% ipython --no-banner

In [1]: import numpy as np

In [2]: import numpy.linalg as la

In [3]: np.set_printoptions(precision=2, suppress=True, linewidth=120)

In [4]: J = np.load("dump.npy")

In [5]: print(J)
[[ 0  0  0  1  0  2  1  2]
 [ 0  3  2  3  0  2  3  5]
 [ 1  4  2  6  0  5  4  5]
 [ 2  5  5  6  0  5  6  6]
 [ 5  7  7  6  0  7  7  6]
 [ 7  8  7  7  1 10  7  6]
 [ 9 11  7  7  3 10  9  8]
 [10 11  9 10  4 13 12  8]
 [13 14 12 13  4 16 14  9]
 [13 17 14 16  5 18 17 10]
 [13 17 17 16  8 21 20 13]
 [13 17 17 19  9 22 21 15]
 [16 20 17 22 12 24 24 16]
 [17 23 18 24 13 24 26 16]
 [20 25 21 26 14 24 26 16]
 [22 25 24 28 16 24 29 18]]

In [6]: x = np.array([1, 3, 7, 3, 0, 5, 4, 9])

In [7]: target = J @ x

In [8]: print(np.round(la.lstsq(J, target)[0], 2) + 0)
[1. 3. 7. 3. 0. 5. 4. 9.]

In [9]: rng = np.random.default_rng(39)

In [10]: target = target + 0.05 * rng.normal(size=16)

In [11]: print(target)
[ 35.    99.01 131.01 172.96 209.94 233.02 270.02 321.1  394.97 458.02 533.01 568.99 620.94 651.93 688.1  746.98]

In [12]: b, *_ = la.lstsq(J, target)

In [13]: print(np.round(J.T @ (target - J @ b), 2) + 0)
[0. 0. 0. 0. 0. 0. 0. 0.]

In [14]: left, sv, VT = la.svd(J)

In [15]: print(np.argmax(sv[:-1] / (sv[1:] + 1e-6)) + 1)
1

In [16]: print(sv)
[155.45  10.28   7.73   5.33   4.36   3.56   2.46   1.48]

In [17]: B = left[:, :1] @ np.diag(sv[:1]) @ VT[:1]

In [18]: print(round(float(la.norm(J - B) / la.norm(J)), 2))
0.1

In [19]: print(round(la.norm(J - B, 2), 2), round(float(sv[1]), 2))
10.28 10.28

In [20]: print(la.matrix_rank(J, rtol=0.05))
2

In [21]: C = np.array([[-4, 3, 5, 0, -4, 2, 5, -2, 1, 2, -1],
    ...:     [-5, -3, 5, -5, -2, -2, -5, -2, 4, -4, -1]])

In [22]: mat = np.repeat(C, 28 // 2, axis=0)

In [23]: mat = mat + 0.1 * rng.normal(size=mat.shape)

In [24]: print(mat)
[[-3.8   3.07  4.94  0.05 -4.15  1.95  5.   -1.97  0.95  1.9  -1.01]
 [-3.99  2.97  4.99  0.1  -3.86  2.14  4.93 -2.03  1.07  2.04 -0.84]
 [-4.    3.1   4.96 -0.06 -4.03  2.12  4.82 -2.06  0.89  1.99 -0.92]
 [-3.94  3.05  4.87  0.04 -3.85  2.04  5.13 -2.11  1.03  2.11 -1.01]
 [-4.12  2.86  4.91 -0.01 -4.11  1.93  4.87 -2.07  0.98  1.97 -1.  ]
 [-3.96  3.1   5.02 -0.16 -3.93  1.94  5.06 -2.02  1.08  2.04 -1.09]
 [-3.88  2.94  4.98  0.1  -4.07  2.02  5.12 -1.95  1.05  2.16 -0.89]
 [-3.98  2.97  4.97 -0.01 -3.83  1.93  5.07 -2.08  1.13  2.1  -0.81]
 [-4.08  3.05  5.08 -0.11 -4.02  1.94  5.08 -2.07  0.97  2.02 -0.95]
 [-4.06  2.91  4.97  0.06 -3.93  2.12  4.98 -1.83  0.82  1.78 -1.02]
 [-4.04  3.01  5.03  0.06 -3.86  1.96  5.05 -1.97  1.    1.99 -0.88]
 [-4.13  2.99  5.1  -0.06 -4.04  1.94  4.93 -2.2   1.08  1.92 -0.97]
 [-3.98  2.96  4.98 -0.05 -3.92  1.91  4.99 -1.91  0.9   2.08 -1.12]
 [-3.95  3.12  4.97 -0.08 -4.05  2.12  5.12 -1.99  0.99  1.99 -0.97]
 [-4.94 -2.95  4.96 -5.1  -2.17 -1.78 -4.98 -1.99  3.91 -3.99 -0.98]
 [-4.99 -3.    5.03 -4.99 -2.08 -1.97 -5.13 -2.24  4.15 -4.1  -1.08]
 [-4.84 -2.97  4.99 -5.07 -1.96 -2.14 -4.98 -1.97  3.93 -4.29 -0.85]
 [-4.99 -2.94  5.11 -4.97 -1.8  -1.93 -5.06 -2.01  3.9  -4.01 -1.2 ]
 [-5.04 -3.07  5.04 -4.99 -1.94 -2.22 -5.12 -1.79  4.13 -4.   -0.87]
 [-4.97 -2.9   4.92 -4.93 -2.08 -2.02 -4.89 -2.1   3.98 -3.99 -0.96]
 [-4.97 -3.24  4.84 -5.16 -1.94 -1.85 -5.02 -2.01  4.17 -3.95 -1.04]
 [-4.87 -3.16  4.91 -4.77 -1.92 -2.1  -4.97 -2.05  4.04 -4.   -0.97]
 [-5.02 -3.08  4.95 -4.98 -1.98 -2.03 -5.02 -1.97  4.11 -3.85 -1.  ]
 [-4.98 -3.17  4.92 -4.93 -1.93 -1.99 -4.93 -2.1   4.19 -4.16 -0.85]
 [-4.99 -3.06  4.97 -5.03 -1.88 -1.87 -5.12 -1.96  3.94 -4.   -0.92]
 [-5.06 -3.08  4.96 -5.   -1.95 -2.03 -5.09 -2.08  4.03 -3.85 -0.99]
 [-4.86 -3.18  4.97 -4.82 -1.98 -1.9  -4.94 -2.02  3.99 -4.01 -1.06]
 [-4.93 -2.87  4.93 -5.01 -2.11 -1.99 -4.93 -1.94  3.94 -3.89 -1.09]]

In [25]: lab = mat[:, 1] > np.median(mat[:, 1])

In [26]: u = mat[lab].mean(axis=0) - mat[~lab].mean(axis=0)

In [27]: print(((mat - mat.mean(axis=0)) @ u > 0).astype(int))
[1 1 1 1 1 1 1 1 1 1 1 1 1 1 0 0 0 0 0 0 0 0 0 0 0 0 0 0]

In [28]: print((((mat - mat.mean(axis=0)) @ u > 0) == lab).mean())
1.0

In [29]: print(np.argsort(-np.abs(u).round(6), kind="stable"))
[ 6  1  9  3  5  8  4  0 10  2  7]

In [30]: C = mat[[3, 11]].astype(float)

In [31]: for _ in range(3):
    ...:     lab = la.norm(mat[:, None] - C, axis=-1).argmin(axis=1)
    ...:     C = np.array([mat[lab == j].mean(axis=0) for j in range(2)])
    ...: 

In [32]: print(lab)
[0 0 0 0 0 0 0 0 0 0 0 0 0 0 1 1 1 1 1 1 1 1 1 1 1 1 1 1]

In [33]: print(np.abs(C[1] - C[0]).argmax())
6

In [34]: A = np.array([[-1, -1, 0, -1], [0, 1, 0, -2], [2, 0, -1, 0], [0, 1, -2, 0]])

In [35]: print(A)
[[-1 -1  0 -1]
 [ 0  1  0 -2]
 [ 2  0 -1  0]
 [ 0  1 -2  0]]

In [36]: print(np.kron(np.eye(2, dtype=int), A))
[[-1 -1  0 -1  0  0  0  0]
 [ 0  1  0 -2  0  0  0  0]
 [ 2  0 -1  0  0  0  0  0]
 [ 0  1 -2  0  0  0  0  0]
 [ 0  0  0  0 -1 -1  0 -1]
 [ 0  0  0  0  0  1  0 -2]
 [ 0  0  0  0  2  0 -1  0]
 [ 0  0  0  0  0  1 -2  0]]

In [37]: print(np.einsum("ii->", A))
-1

In [38]: print(np.einsum("ij,ji->", A, A))
-1

In [39]: B = la.inv(A)

In [40]: print(np.round(A @ B, 2) + 0)
[[1. 0. 0. 0.]
 [0. 1. 0. 0.]
 [0. 0. 1. 0.]
 [0. 0. 0. 1.]]

In [41]: print(round(float(la.slogdet(A)[0]), 2))
1.0

In [42]: print(la.inv(B))
[[-1. -1. -0. -1.]
 [-0.  1. -0. -2.]
 [ 2.  0. -1.  0.]
 [-0.  1. -2. -0.]]

In [43]: B = A / la.norm(A, axis=1, keepdims=True)

In [44]: G = B @ B.T

In [45]: print(np.argwhere(np.triu(np.abs(G) > 0.95, 1)))
[]

In [46]: print((np.abs(G) > 0.9).astype(int))
[[1 0 0 0]
 [0 1 0 0]
 [0 0 1 0]
 [0 0 0 1]]

In [47]: B = np.c_[mat[:, :4] @ np.array([[5, 5, 0, 3], [2, 5, 4, 2], [0, 4, 0, 2], [3, 1, 2, 1]]), np.array([-3, 6, 6, -6, 8, -8, 9, 4, -1, 3, -9, -7, -2, 1, 7, 7, -5, -6, 0, -1, 9, 8, -1, -9, 9, -9, 7, -7])]

In [48]: print(B)
[[-12.7   16.17  12.38   4.67  -3.  ]
 [-13.7   14.95  12.06   4.05   6.  ]
 [-13.95  15.3   12.29   4.07   6.  ]
 [-13.48  15.08  12.3    4.06  -6.  ]
 [-14.88  13.35  11.43   3.18   8.  ]
 [-14.06  15.64  12.09   4.21  -8.  ]
 [-13.19  15.35  11.97   4.31   9.  ]
 [-14.    14.79  11.87   3.91   4.  ]
 [-14.63  15.06  11.97   3.91  -1.  ]
 [-14.26  14.23  11.78   3.66   3.  ]
 [-13.97  15.09  12.18   4.05  -9.  ]
 [-14.85  14.65  11.82   3.73  -7.  ]
 [-14.17  14.7   11.72   3.86  -2.  ]
 [-13.74  15.66  12.33   4.25   1.  ]
 [-45.92 -24.73 -22.02 -15.91   7.  ]
 [-45.93 -24.81 -21.96 -15.9    7.  ]
 [-45.36 -24.2  -22.04 -15.57  -5.  ]
 [-45.74 -24.18 -21.72 -15.6   -6.  ]
 [-46.32 -25.35 -22.26 -16.16   0.  ]
 [-45.43 -24.57 -21.46 -15.79  -1.  ]
 [-46.78 -26.83 -23.28 -16.86   9.  ]
 [-44.99 -25.28 -22.2  -15.88   8.  ]
 [-46.22 -25.7  -22.27 -16.31  -1.  ]
 [-46.   -25.95 -22.52 -16.34  -9.  ]
 [-46.16 -25.42 -22.32 -16.19   9.  ]
 [-46.44 -25.83 -22.31 -16.41  -9.  ]
 [-45.13 -25.16 -22.35 -15.83   7.  ]
 [-45.43 -24.26 -21.49 -15.67  -7.  ]]

In [49]: print(np.round(la.norm(B - mat @ la.lstsq(mat, B)[0], axis=0), 2) + 0)
[ 0.    0.    0.    0.   22.69]

In [50]: print(la.norm(la.qr(mat)[0].T @ B, axis=0) ** 2 / ((B ** 2).sum(axis=0) + 1e-12))
[1.   1.   1.   1.   0.55]

In [51]: print(la.matrix_rank(np.c_[mat, B]))
12
